% ipython --no-banner

In [1]: import numpy as np

In [2]: np.set_printoptions(precision=2, suppress=True, linewidth=140)

In [3]: F = np.load("block5.npy")

In [4]: F
Out[4]: 
array([[0, 0, 0, 0, 0, 1, 0, 0, 0, 0],
       [1, 0, 0, 0, 0, 0, 0, 0, 0, 0],
       [0, 1, 0, 0, 0, 0, 0, 0, 0, 0],
       [0, 0, 0, 0, 0, 0, 0, 1, 0, 0],
       [0, 0, 0, 0, 0, 0, 1, 0, 0, 0],
       [0, 0, 1, 0, 0, 0, 0, 0, 0, 0],
       [0, 0, 0, 1, 0, 0, 0, 0, 0, 0],
       [0, 0, 0, 0, 1, 0, 0, 0, 0, 0],
       [0, 0, 0, 0, 0, 0, 0, 0, 0, 1],
       [0, 0, 0, 0, 0, 0, 0, 0, 1, 0]])

In [5]: F.sum(axis=1)
Out[5]: array([1, 1, 1, 1, 1, 1, 1, 1, 1, 1])

In [6]: np.linalg.matrix_power(F, 2)
Out[6]: 
array([[0, 0, 1, 0, 0, 0, 0, 0, 0, 0],
       [0, 0, 0, 0, 0, 1, 0, 0, 0, 0],
       [1, 0, 0, 0, 0, 0, 0, 0, 0, 0],
       [0, 0, 0, 0, 1, 0, 0, 0, 0, 0],
       [0, 0, 0, 1, 0, 0, 0, 0, 0, 0],
       [0, 1, 0, 0, 0, 0, 0, 0, 0, 0],
       [0, 0, 0, 0, 0, 0, 0, 1, 0, 0],
       [0, 0, 0, 0, 0, 0, 1, 0, 0, 0],
       [0, 0, 0, 0, 0, 0, 0, 0, 1, 0],
       [0, 0, 0, 0, 0, 0, 0, 0, 0, 1]])

In [7]: np.linalg.matrix_power(F, 100)
Out[7]: 
array([[1, 0, 0, 0, 0, 0, 0, 0, 0, 0],
       [0, 1, 0, 0, 0, 0, 0, 0, 0, 0],
       [0, 0, 1, 0, 0, 0, 0, 0, 0, 0],
       [0, 0, 0, 1, 0, 0, 0, 0, 0, 0],
       [0, 0, 0, 0, 1, 0, 0, 0, 0, 0],
       [0, 0, 0, 0, 0, 1, 0, 0, 0, 0],
       [0, 0, 0, 0, 0, 0, 1, 0, 0, 0],
       [0, 0, 0, 0, 0, 0, 0, 1, 0, 0],
       [0, 0, 0, 0, 0, 0, 0, 0, 1, 0],
       [0, 0, 0, 0, 0, 0, 0, 0, 0, 1]])

In [8]: p = np.eye(10)[1]

In [9]: for _ in range(3):
   ...:     p = p @ F
   ...:     print(p.round(2))
   ...: 
[1. 0. 0. 0. 0. 0. 0. 0. 0. 0.]
[0. 0. 0. 0. 0. 1. 0. 0. 0. 0.]
[0. 0. 1. 0. 0. 0. 0. 0. 0. 0.]

In [10]: vec = np.array([-1, 1, -1, 1, -2, -2, -2, -2, 0, 2])

In [11]: [p for p in range(1, 25) if np.allclose(np.linalg.matrix_power(F, p), np.eye(10))]
Out[11]: [4, 8, 12, 16, 20, 24]

In [12]: np.sort(np.abs(np.degrees(np.angle(np.linalg.eigvals(F)))))
Out[12]: array([  0.,   0.,   0.,  90.,  90.,  90.,  90., 180., 180., 180.])

In [13]: np.abs(np.linalg.eigvals(F))
Out[13]: array([1., 1., 1., 1., 1., 1., 1., 1., 1., 1.])

In [14]: np.linalg.inv(F)
Out[14]: 
array([[0., 1., 0., 0., 0., 0., 0., 0., 0., 0.],
       [0., 0., 1., 0., 0., 0., 0., 0., 0., 0.],
       [0., 0., 0., 0., 0., 1., 0., 0., 0., 0.],
       [0., 0., 0., 0., 0., 0., 1., 0., 0., 0.],
       [0., 0., 0., 0., 0., 0., 0., 1., 0., 0.],
       [1., 0., 0., 0., 0., 0., 0., 0., 0., 0.],
       [0., 0., 0., 0., 1., 0., 0., 0., 0., 0.],
       [0., 0., 0., 1., 0., 0., 0., 0., 0., 0.],
       [0., 0., 0., 0., 0., 0., 0., 0., 0., 1.],
       [0., 0., 0., 0., 0., 0., 0., 0., 1., 0.]])

In [15]: F.T @ (F @ vec)
Out[15]: array([-1,  1, -1,  1, -2, -2, -2, -2,  0,  2])

In [16]: 10 - np.linalg.matrix_rank(F - np.eye(10), tol=1e-8)
Out[16]: np.int64(3)

In [17]: W0 = np.load("arr.npy")

In [18]: W0
Out[18]: 
array([[  5,   3,   2, -15,   2,  -2,   4,  -1,   4,  -5],
       [  3,   2,   0,  -9,   2,   4,   5,  -5,   3,  -4],
       [ -4,   0,  -1,  12,   2,  -2,   3,   5,   0,  -1],
       [ -4,  -5,  -2,  12,   2,   5,   0,   3,   2,  -2],
       [  3,  -5,   5,  -9,  -1,   1,  -3,  -2,   1,  -3],
       [ -4,   2,  -3,  12,  -2,  -2,   4,   0,   3,  -3],
       [ -3,  -4,   0,   9,  -2,  -2,   4,  -1,   2,   3],
       [  3,   3,   3,  -9,  -4,   2,  -5,   2,   5,   3],
       [  3,   2,  -4,  -9,   5,   2,   3,   4,  -5,  -1],
       [  5,  -2,   0, -15,   1,  -1,  -5,   0,   1,   5]])

In [19]: [round(float(x), 2) for x in np.linalg.svd(W0, compute_uv=False)[:3]]
Out[19]: [38.52, 15.63, 12.69]

In [20]: np.argsort(-np.linalg.norm(W0, axis=0).round(6), kind="stable")[:3]
Out[20]: array([3, 6, 0])

In [21]: round(float(np.linalg.norm(W0, 2) / np.linalg.norm(W0)), 2)
Out[21]: 0.83

In [22]: r0 = np.array([2, 1, 0])

In [23]: np.convolve(W0[6], r0)
Out[23]: array([ -6, -11,  -4,  18,   5,  -6,   6,   2,   3,   8,   3,   0])

In [24]: np.cross(W0[6, :3], W0[2, :3])
Out[24]: array([  4,  -3, -16])

In [25]: np.array([np.convolve(row, r0, "same") for row in W0])
Out[25]: 
array([[ 11,   7, -28, -11,  -2,   6,   2,   7,  -6,  -5],
       [  7,   2, -18,  -5,  10,  14,  -5,   1,  -5,  -4],
       [ -4,  -2,  23,  16,  -2,   4,  13,   5,  -2,  -1],
       [-14,  -9,  22,  16,  12,   5,   6,   7,  -2,  -2],
       [ -7,   5, -13, -11,   1,  -5,  -7,   0,  -5,  -3],
       [  0,  -4,  21,   8,  -6,   6,   4,   6,  -3,  -3],
       [-11,  -4,  18,   5,  -6,   6,   2,   3,   8,   3],
       [  9,   9, -15, -17,   0,  -8,  -1,  12,  11,   3],
       [  7,  -6, -22,   1,   9,   8,  11,  -6,  -7,  -1],
       [  1,  -2, -30, -13,  -1, -11,  -5,   2,  11,   5]])

In [26]: np.polyval(r0, W0[6])
Out[26]: array([ 15,  28,   0, 171,   6,   6,  36,   1,  10,  21])

In [27]: rng = np.random.default_rng(448)

In [28]: idx = rng.permutation(10)

In [29]: idx
Out[29]: array([2, 7, 6, 0, 8, 4, 9, 1, 3, 5])

In [30]: A2 = W0[idx][:, idx]

In [31]: np.trace(A2)
Out[31]: np.int64(21)

In [32]: A2
Out[32]: 
array([[ -1,   5,   3,  -4,   0,   2,  -1,   0,  12,  -2],
       [  3,   2,  -5,   3,   5,  -4,   3,   3,  -9,   2],
       [  0,  -1,   4,  -3,   2,  -2,   3,  -4,   9,  -2],
       [  2,  -1,   4,   5,   4,   2,  -5,   3, -15,  -2],
       [ -4,   4,   3,   3,  -5,   5,  -1,   2,  -9,   2],
       [  5,  -2,  -3,   3,   1,  -1,  -3,  -5,  -9,   1],
       [  0,   0,  -5,   5,   1,   1,   5,  -2, -15,  -1],
       [  0,  -5,   5,   3,   3,   2,  -4,   2,  -9,   4],
       [ -2,   3,   0,  -4,   2,   2,  -2,  -5,  12,   5],
       [ -3,   0,   4,  -4,   3,  -2,  -3,   2,  12,  -2]])

In [33]: np.diag(A2)
Out[33]: array([-1,  2,  4,  5, -5, -1,  5,  2, 12, -2])

In [34]: np.allclose(A2, W0)
Out[34]: False

In [35]: A2 = W0 / np.linalg.norm(W0, axis=1, keepdims=True)

In [36]: gram = A2 @ A2.T

In [37]: gram[2]
Out[37]: array([-0.7 , -0.66,  1.  ,  0.79, -0.79,  0.85,  0.72, -0.72, -0.41, -0.86])

In [38]: (np.abs(gram) > 0.9).astype(int)
Out[38]: 
array([[1, 0, 0, 0, 0, 0, 0, 0, 0, 0],
       [0, 1, 0, 0, 0, 0, 0, 0, 0, 0],
       [0, 0, 1, 0, 0, 0, 0, 0, 0, 0],
       [0, 0, 0, 1, 0, 0, 0, 0, 0, 0],
       [0, 0, 0, 0, 1, 0, 0, 0, 0, 0],
       [0, 0, 0, 0, 0, 1, 0, 0, 0, 1],
       [0, 0, 0, 0, 0, 0, 1, 0, 0, 0],
       [0, 0, 0, 0, 0, 0, 0, 1, 0, 0],
       [0, 0, 0, 0, 0, 0, 0, 0, 1, 0],
       [0, 0, 0, 0, 0, 1, 0, 0, 0, 1]])

In [39]: arr = 4 * np.eye(10) + np.ones((10, 10))

In [40]: arr
Out[40]: 
array([[5., 1., 1., 1., 1., 1., 1., 1., 1., 1.],
       [1., 5., 1., 1., 1., 1., 1., 1., 1., 1.],
       [1., 1., 5., 1., 1., 1., 1., 1., 1., 1.],
       [1., 1., 1., 5., 1., 1., 1., 1., 1., 1.],
       [1., 1., 1., 1., 5., 1., 1., 1., 1., 1.],
       [1., 1., 1., 1., 1., 5., 1., 1., 1., 1.],
       [1., 1., 1., 1., 1., 1., 5., 1., 1., 1.],
       [1., 1., 1., 1., 1., 1., 1., 5., 1., 1.],
       [1., 1., 1., 1., 1., 1., 1., 1., 5., 1.],
       [1., 1., 1., 1., 1., 1., 1., 1., 1., 5.]])

In [41]: vec = np.ones(10)

In [42]: for _ in range(3):
    ...:     vec = arr @ vec
    ...:     vec /= np.linalg.norm(vec)
    ...:     print(round(vec @ arr @ vec, 2))
    ...: 
14.0
14.0
14.0

In [43]: np.round(np.linalg.eigvalsh(arr)[-1], 2)
Out[43]: np.float64(14.0)

In [44]: vec
Out[44]: array([0.32, 0.32, 0.32, 0.32, 0.32, 0.32, 0.32, 0.32, 0.32, 0.32])

In [45]: W = np.array([[-2, -2, -2, 0, 1],
    ...:     [-2, -1, 0, -2, 1],
    ...:     [-1, -1, -1, 0, -1],
    ...:     [-2, 1, -2, 1, 0],
    ...:     [2, 1, 1, -1, 2],
    ...:     [-1, -1, 2, -1, 0],
    ...:     [-1, 2, 2, -1, -1],
    ...:     [2, 2, -1, 1, -1],
    ...:     [0, 0, 1, 2, -2],
    ...:     [-1, 2, 1, -2, 1]])

In [46]: b = np.array([1, 2, 2, 3, 4])

In [47]: H = np.maximum(arr @ W + b, 0)

In [48]: np.linalg.matrix_rank(H)
Out[48]: np.int64(5)

In [49]: C = np.array([[1, 2, 3], [3, 3, 1], [2, 3, 2], [2, 1, 1], [3, 2, 2]])

In [50]: (H @ C).round(6).argmax(axis=1)
Out[50]: array([0, 0, 0, 0, 0, 1, 1, 0, 0, 0])

In [51]: H @ C
Out[51]: 
array([[24., 16., 16.],
       [33., 28., 23.],
       [ 3.,  3.,  1.],
       [47., 39., 21.],
       [80., 78., 56.],
       [37., 44., 31.],
       [61., 72., 35.],
       [50., 49., 26.],
       [45., 44., 27.],
       [77., 76., 43.]])

In [52]: W @ C
Out[52]: 
array([[ -9, -14, -10],
       [ -6,  -7,  -7],
       [ -9, -10,  -8],
       [ -1,  -6,  -8],
       [ 11,  13,  12],
       [ -2,   0,  -1],
       [  4,   7,   0],
       [  5,   6,   5],
       [  0,   1,   0],
       [  6,   7,   1]])

In [53]: ev, V = np.linalg.eigh(arr)

In [54]: np.linalg.eigvalsh(arr @ arr)
Out[54]: array([ 16.,  16.,  16.,  16.,  16.,  16.,  16.,  16.,  16., 196.])

In [55]: V @ np.diag(ev) @ V.T
Out[55]: 
array([[5., 1., 1., 1., 1., 1., 1., 1., 1., 1.],
       [1., 5., 1., 1., 1., 1., 1., 1., 1., 1.],
       [1., 1., 5., 1., 1., 1., 1., 1., 1., 1.],
       [1., 1., 1., 5., 1., 1., 1., 1., 1., 1.],
       [1., 1., 1., 1., 5., 1., 1., 1., 1., 1.],
       [1., 1., 1., 1., 1., 5., 1., 1., 1., 1.],
       [1., 1., 1., 1., 1., 1., 5., 1., 1., 1.],
       [1., 1., 1., 1., 1., 1., 1., 5., 1., 1.],
       [1., 1., 1., 1., 1., 1., 1., 1., 5., 1.],
       [1., 1., 1., 1., 1., 1., 1., 1., 1., 5.]])

In [56]: np.abs(V[:, -1]).round(6).argmax()
Out[56]: np.int64(0)

In [57]: np.unique(ev.round(6) + 0, return_counts=True)[1]
Out[57]: array([9, 1])
